In [1]: import numpy as np

In [2]: import numpy.linalg as la

In [3]: np.set_printoptions(precision=3, suppress=True, linewidth=100)

In [4]: def tidy(a):
   ...:     return np.round(a, 3) + 0
   ...: 

In [5]: W0 = np.loadtxt("x.csv", delimiter=",")

In [6]: tidy(W0)
Out[6]: 
array([[ 1.   ,  0.   ,  0.   ,  0.   ,  0.   ,  0.   ,  0.   ,  0.   ],
       [ 0.   , -0.5  ,  0.   ,  0.   , -0.866,  0.   ,  0.   ,  0.   ],
       [ 0.   ,  0.   ,  1.   ,  0.   ,  0.   ,  0.   ,  0.   ,  0.   ],
       [ 0.   ,  0.   ,  0.   ,  1.   ,  0.   ,  0.   ,  0.   ,  0.   ],
       [ 0.   ,  0.866,  0.   ,  0.   , -0.5  ,  0.   ,  0.   ,  0.   ],
       [ 0.   ,  0.   ,  0.   ,  0.   ,  0.   ,  1.   ,  0.   ,  0.   ],
       [ 0.   ,  0.   ,  0.   ,  0.   ,  0.   ,  0.   ,  1.   ,  0.   ],
       [ 0.   ,  0.   ,  0.   ,  0.   ,  0.   ,  0.   ,  0.   ,  1.   ]])

In [7]: # columns are unit length and at right angles

In [8]: Q, Rm = la.qr(W0)

In [9]: tidy(Q)
Out[9]: 
array([[ 1.   ,  0.   ,  0.   ,  0.   ,  0.   ,  0.   ,  0.   ,  0.   ],
       [ 0.   , -0.5  ,  0.   ,  0.   ,  0.866,  0.   ,  0.   ,  0.   ],
       [ 0.   ,  0.   ,  1.   ,  0.   ,  0.   ,  0.   ,  0.   ,  0.   ],
       [ 0.   ,  0.   ,  0.   ,  1.   ,  0.   ,  0.   ,  0.   ,  0.   ],
       [ 0.   ,  0.866,  0.   ,  0.   ,  0.5  ,  0.   ,  0.   ,  0.   ],
       [ 0.   ,  0.   ,  0.   ,  0.   ,  0.   ,  1.   ,  0.   ,  0.   ],
       [ 0.   ,  0.   ,  0.   ,  0.   ,  0.   ,  0.   ,  1.   ,  0.   ],
       [ 0.   ,  0.   ,  0.   ,  0.   ,  0.   ,  0.   ,  0.   ,  1.   ]])

In [10]: Q.shape, Rm.shape
Out[10]: ((8, 8), (8, 8))

In [11]: tidy(la.matrix_power(Q, 3))
Out[11]: 
array([[ 1.   ,  0.   ,  0.   ,  0.   ,  0.   ,  0.   ,  0.   ,  0.   ],
       [ 0.   , -0.5  ,  0.   ,  0.   ,  0.866,  0.   ,  0.   ,  0.   ],
       [ 0.   ,  0.   ,  1.   ,  0.   ,  0.   ,  0.   ,  0.   ,  0.   ],
       [ 0.   ,  0.   ,  0.   ,  1.   ,  0.   ,  0.   ,  0.   ,  0.   ],
       [ 0.   ,  0.866,  0.   ,  0.   ,  0.5  ,  0.   ,  0.   ,  0.   ],
       [ 0.   ,  0.   ,  0.   ,  0.   ,  0.   ,  1.   ,  0.   ,  0.   ],
       [ 0.   ,  0.   ,  0.   ,  0.   ,  0.   ,  0.   ,  1.   ,  0.   ],
       [ 0.   ,  0.   ,  0.   ,  0.   ,  0.   ,  0.   ,  0.   ,  1.   ]])

In [12]: tidy(Q @ Q)
Out[12]: 
array([[1., 0., 0., 0., 0., 0., 0., 0.],
       [0., 1., 0., 0., 0., 0., 0., 0.],
       [0., 0., 1., 0., 0., 0., 0., 0.],
       [0., 0., 0., 1., 0., 0., 0., 0.],
       [0., 0., 0., 0., 1., 0., 0., 0.],
       [0., 0., 0., 0., 0., 1., 0., 0.],
       [0., 0., 0., 0., 0., 0., 1., 0.],
       [0., 0., 0., 0., 0., 0., 0., 1.]])

In [13]: np.allclose(Q @ Q.T, Q.T @ Q)
Out[13]: True

In [14]: tidy(np.abs(la.eigvals(Q)).max())
Out[14]: np.float64(1.0)

In [15]: np.allclose(Q, Q.T)
Out[15]: True

In [16]: np.trace(Q)
Out[16]: np.float64(6.0)

In [17]: tidy(la.pinv(W0))
Out[17]: 
array([[ 1.   ,  0.   ,  0.   ,  0.   ,  0.   ,  0.   ,  0.   ,  0.   ],
       [ 0.   , -0.5  ,  0.   ,  0.   ,  0.866,  0.   ,  0.   ,  0.   ],
       [ 0.   ,  0.   ,  1.   ,  0.   ,  0.   ,  0.   ,  0.   ,  0.   ],
       [ 0.   ,  0.   ,  0.   ,  1.   ,  0.   ,  0.   ,  0.   ,  0.   ],
       [ 0.   , -0.866,  0.   ,  0.   , -0.5  ,  0.   ,  0.   ,  0.   ],
       [ 0.   ,  0.   ,  0.   ,  0.   ,  0.   ,  1.   ,  0.   ,  0.   ],
       [ 0.   ,  0.   ,  0.   ,  0.   ,  0.   ,  0.   ,  1.   ,  0.   ],
       [ 0.   ,  0.   ,  0.   ,  0.   ,  0.   ,  0.   ,  0.   ,  1.   ]])

In [18]: tidy(la.norm(W0, axis=0))
Out[18]: array([1., 1., 1., 1., 1., 1., 1., 1.])

In [19]: W0[:, 1] @ W0[:, 7]
Out[19]: np.float64(0.0)

In [20]: J = np.load("sample16.npy")

In [21]: J
Out[21]: 
array([[-2,  1,  1,  1, -1],
       [ 1, -2,  1,  1,  1],
       [ 2,  2, -3,  0,  3],
       [ 3,  1,  0,  3,  2],
       [ 1,  2,  3, -1, -3],
       [-1, -1, -2,  1,  2],
       [ 3,  1,  0, -2,  2],
       [-2, -1, -3,  2, -3],
       [-3, -2, -2,  2, -2],
       [ 2,  2, -3,  0,  3],
       [ 0,  1, -2,  3, -2]])

In [22]: # row 9 repeats row 2

In [23]: tidy(W0.reshape(-1, 2))
Out[23]: 
array([[ 1.   ,  0.   ],
       [ 0.   ,  0.   ],
       [ 0.   ,  0.   ],
       [ 0.   ,  0.   ],
       [ 0.   , -0.5  ],
       [ 0.   ,  0.   ],
       [-0.866,  0.   ],
       [ 0.   ,  0.   ],
       [ 0.   ,  0.   ],
       [ 1.   ,  0.   ],
       [ 0.   ,  0.   ],
       [ 0.   ,  0.   ],
       [ 0.   ,  0.   ],
       [ 0.   ,  1.   ],
       [ 0.   ,  0.   ],
       [ 0.   ,  0.   ],
       [ 0.   ,  0.866],
       [ 0.   ,  0.   ],
       [-0.5  ,  0.   ],
       [ 0.   ,  0.   ],
       [ 0.   ,  0.   ],
       [ 0.   ,  0.   ],
       [ 0.   ,  1.   ],
       [ 0.   ,  0.   ],
       [ 0.   ,  0.   ],
       [ 0.   ,  0.   ],
       [ 0.   ,  0.   ],
       [ 1.   ,  0.   ],
       [ 0.   ,  0.   ],
       [ 0.   ,  0.   ],
       [ 0.   ,  0.   ],
       [ 0.   ,  1.   ]])

In [24]: T = W0.reshape(8, 2, -1)

In [25]: tidy(T[:, 0])
Out[25]: 
array([[ 1.   ,  0.   ,  0.   ,  0.   ],
       [ 0.   , -0.5  ,  0.   ,  0.   ],
       [ 0.   ,  0.   ,  1.   ,  0.   ],
       [ 0.   ,  0.   ,  0.   ,  1.   ],
       [ 0.   ,  0.866,  0.   ,  0.   ],
       [ 0.   ,  0.   ,  0.   ,  0.   ],
       [ 0.   ,  0.   ,  0.   ,  0.   ],
       [ 0.   ,  0.   ,  0.   ,  0.   ]])

In [26]: labels = J[:, 0] > np.median(J[:, 0])

In [27]: f = J[labels].mean(axis=0) - J[~labels].mean(axis=0)

In [28]: tidy((((J - J.mean(axis=0)) @ f > 0) == labels).mean())
Out[28]: np.float64(0.909)

In [29]: labels.astype(int)
Out[29]: array([0, 0, 1, 1, 0, 0, 1, 0, 0, 1, 0])

In [30]: np.argsort(-np.abs(f).round(6), kind="stable")
Out[30]: array([4, 0, 1, 3, 2])

In [31]: Q, Rm = la.qr(J)

In [32]: tidy(Q.T @ Q)
Out[32]: 
array([[1., 0., 0., 0., 0.],
       [0., 1., 0., 0., 0.],
       [0., 0., 1., 0., 0.],
       [0., 0., 0., 1., 0.],
       [0., 0., 0., 0., 1.]])

In [33]: np.allclose(Rm.T @ Rm, J.T @ J)
Out[33]: True

In [34]: M = np.load("a.npy")

In [35]: M
Out[35]: 
array([[-2.,  0., -3.,  0.],
       [ 0., -2.,  0.,  0.],
       [-3.,  0., -2.,  0.],
       [ 0.,  0.,  0., -2.]])

In [36]: vals, evecs = la.eigh(M)

In [37]: tidy(vals)
Out[37]: array([-5., -2., -2.,  1.])

In [38]: tidy(np.abs(evecs[:, -1]))
Out[38]: array([0.707, 0.   , 0.707, 0.   ])

In [39]: (vals > 1e-8).sum(), (vals < -1e-8).sum()
Out[39]: (np.int64(1), np.int64(3))

In [40]: np.unique(vals.round(6) + 0, return_counts=True)[1]
Out[40]: array([1, 2, 1])

In [41]: M @ M
Out[41]: 
array([[13.,  0., 12.,  0.],
       [ 0.,  4.,  0.,  0.],
       [12.,  0., 13.,  0.],
       [ 0.,  0.,  0.,  4.]])

In [42]: (la.matrix_power((M != 0) + (M.T != 0) + np.eye(4), 4) > 0).astype(int)
Out[42]: 
array([[1, 0, 1, 0],
       [0, 1, 0, 0],
       [1, 0, 1, 0],
       [0, 0, 0, 1]])

In [43]: tidy(np.sort(la.eigvals(M).real))
Out[43]: array([-5., -2., -2.,  1.])

In [44]: (M != 0).astype(int)
Out[44]: 
array([[1, 0, 1, 0],
       [0, 1, 0, 0],
       [1, 0, 1, 0],
       [0, 0, 0, 1]])

In [45]: hat = np.triu(np.array([[1, -2, 1, -3], [-2, 2, -2, -3], [-2, 1, -3, 3], [-3, 1, 1, 1]]), 1) + np.eye(4)

In [46]: M2 = hat @ M @ la.inv(hat)

In [47]: la.matrix_rank(M2)
Out[47]: np.int64(4)

In [48]: tidy(la.det(M2))
Out[48]: np.float64(-20.0)

In [49]: np.trace(M2), np.trace(M)
Out[49]: (np.float64(-8.0), np.float64(-8.0))

In [50]: M2
Out[50]: 
array([[ -5.,  -6., -12.,   9.],
       [  6.,  10.,  18.,   0.],
       [ -3.,  -6., -11.,   0.],
       [  0.,   0.,   0.,  -2.]])

In [51]: tidy(np.poly(M2))
Out[51]: array([  1.,   8.,  15.,  -4., -20.])

In [52]: M2 = np.array([[4, -3, 5],
    ...:     [-5, 0, -4],
    ...:     [5, -1, 4],
    ...:     [3, -3, -1],
    ...:     [-4, 2, 5],
    ...:     [1, 5, 1],
    ...:     [-5, 3, -5],
    ...:     [1, 5, -4],
    ...:     [-1, 4, 0],
    ...:     [-1, -3, 4]])

In [53]: cent = np.array([[5, 0, 2, 2, 0, 3, 5, 0, 4, 3],
    ...:     [5, 5, 0, 4, 5, 1, 5, 5, 3, 5],
    ...:     [4, 5, 5, 4, 4, 5, 2, 2, 1, 2]])

In [54]: rng = np.random.default_rng(12)

In [55]: K = M2 @ cent + 0.1 * rng.normal(size=(10, 10))

In [56]: tidy(K)
Out[56]: 
array([[ 24.999,  10.105,  33.074,  16.072,   5.162,  33.879,  14.937,  -5.132,  11.989,   7.1  ],
       [-41.002, -19.95 , -30.191, -25.985, -16.091, -34.822, -32.911,  -7.905, -24.006, -22.939],
       [ 36.066,  14.966,  29.95 ,  21.989,  10.939,  33.941,  27.972,   2.927,  21.077,  17.84 ],
       [ -3.918, -20.063,   0.945, -10.135, -19.014,   0.975,  -1.981, -17.053,   2.009,  -7.818],
       [ 10.041,  34.943,  17.095,  19.987,  30.059,  15.061,  -0.039,  19.807,  -5.035,   8.055],
       [ 33.962,  30.044,   7.098,  25.946,  29.123,  13.162,  32.108,  27.117,  20.11 ,  30.225],
       [-29.981, -10.   , -34.94 , -18.091,  -5.155, -37.088, -19.963,   5.047, -16.154, -10.188],
       [ 13.968,   4.981, -18.005,   6.067,   9.123, -11.977,  22.061,  16.89 ,  14.882,  20.024],
       [ 15.066,  20.073,  -1.941,  14.078,  20.081,   0.825,  14.927,  20.046,   8.06 ,  16.849],
       [ -3.883,   4.956,  17.977,   2.027,   1.075,  13.857, -11.901,  -6.992,  -9.077, -10.028]])

In [57]: np.allclose(K, K.T)
Out[57]: False

In [58]: tidy(np.sort(np.abs(la.eigvals(K))))
Out[58]: array([ 0.039,  0.149,  0.176,  0.187,  0.417,  0.892,  3.066,  3.066, 36.701, 36.701])

In [59]: W = np.array([[2, 0, 0],
    ...:     [2, 1, 1],
    ...:     [0, 2, 1],
    ...:     [2, 1, 1],
    ...:     [2, 2, 0],
    ...:     [1, 2, 0],
    ...:     [0, 0, 0],
    ...:     [2, 2, 0],
    ...:     [2, 1, 2],
    ...:     [1, 2, 2]])

In [60]: c = np.array([1, 0, 2])

In [61]: act = np.maximum(K @ W + c, 0)

In [62]: la.matrix_rank(act)
Out[62]: np.int64(3)

In [63]: (act > 0).mean(axis=0)
Out[63]: array([0.6, 0.7, 0.6])

In [64]: cent = np.array([[2, 0, 0], [2, 1, 0], [0, 2, 1]])

In [65]: (act @ cent).round(6).argmax(axis=1)
Out[65]: array([0, 0, 0, 0, 0, 0, 0, 0, 0, 0])

In [66]: tidy(la.norm(K, 2))
Out[66]: np.float64(171.87)

In [67]: tidy(la.norm(K, 1)), tidy(la.norm(K, np.inf))
Out[67]: (np.float64(212.887), np.float64(255.803))

In [68]: tidy(la.norm(K, axis=1))
Out[68]: array([60.806, 85.939, 75.699, 35.269, 60.22 , 82.977, 68.832, 46.926, 47.003, 30.554])

In [69]: tidy(la.norm(K, "nuc"))
Out[69]: np.float64(305.781)

In [70]: la.norm(K, axis=1).argmax()
Out[70]: np.int64(1)

In [71]: M2 = np.array([[3, 3, 4],
    ...:     [0, 5, 5],
    ...:     [2, 5, 2],
    ...:     [5, 3, 5],
    ...:     [3, 4, 1],
    ...:     [1, 4, 5],
    ...:     [0, 5, 2],
    ...:     [5, 0, 4],
    ...:     [5, 2, 2],
    ...:     [0, 4, 5]])

In [72]: np.vstack([K, M2.T]).shape
Out[72]: (13, 10)

In [73]: la.matrix_rank(K @ M2)
Out[73]: np.int64(3)

In [74]: la.matrix_rank(K, rtol=0.1)
Out[74]: np.int64(3)

In [75]: np.argsort(-la.norm(K, axis=0).round(6), kind="stable")[:3]
Out[75]: array([0, 5, 2])

In [76]: tidy(la.norm(K, 2) / la.norm(K))
Out[76]: np.float64(0.874)

In [77]: A = np.loadtxt("block4.csv", delimiter=",")

In [78]: A
Out[78]: 
array([[  0.,   7.,   4.,   1.,   6.,  -1.,  -2.,  -6.,  -8.],
       [ -7.,   0.,   6.,   1.,  -1.,   0.,  -7.,   3.,   3.],
       [ -4.,  -6.,   0.,   4.,   0., -10.,  -5.,  -5.,   0.],
       [ -1.,  -1.,  -4.,   0.,   1.,  -2.,   5.,  -5.,  -4.],
       [ -6.,   1.,   0.,  -1.,   0.,   4.,   1.,   4.,  -7.],
       [  1.,   0.,  10.,   2.,  -4.,   0.,  -3.,  -3.,   3.],
       [  2.,   7.,   5.,  -5.,  -1.,   3.,   0.,   5.,   2.],
       [  6.,  -3.,   5.,   5.,  -4.,   3.,  -5.,   0.,  -4.],
       [  8.,  -3.,   0.,   4.,   7.,  -3.,  -2.,   4.,   0.]])

In [79]: # antisymmetric, zero diagonal

In [80]: rk = la.matrix_rank(A)

In [81]: rk
Out[81]: np.int64(8)

In [82]: ns = la.svd(A)[2][rk:].T

In [83]: np.allclose(A @ ns, 0)
Out[83]: True

In [84]: tidy(ns[:, 0] / ns[np.abs(ns[:, 0]).round(6).argmax(), 0])
Out[84]: array([-0.103,  0.695, -0.177,  1.   , -0.363, -0.288,  0.319,  0.305,  0.1  ])

In [85]: ns.shape
Out[85]: (9, 1)

In [86]: [int(la.matrix_rank(np.delete(A, i, axis=0))) for i in range(9)]
Out[86]: [8, 8, 8, 8, 8, 8, 8, 8, 8]

In [87]: la.matrix_rank(A.T @ A), la.matrix_rank(A @ A.T)
Out[87]: (np.int64(8), np.int64(8))

In [88]: [int(la.matrix_rank(A[:, :j + 1])) for j in range(9)]
Out[88]: [1, 2, 3, 4, 5, 6, 7, 8, 8]
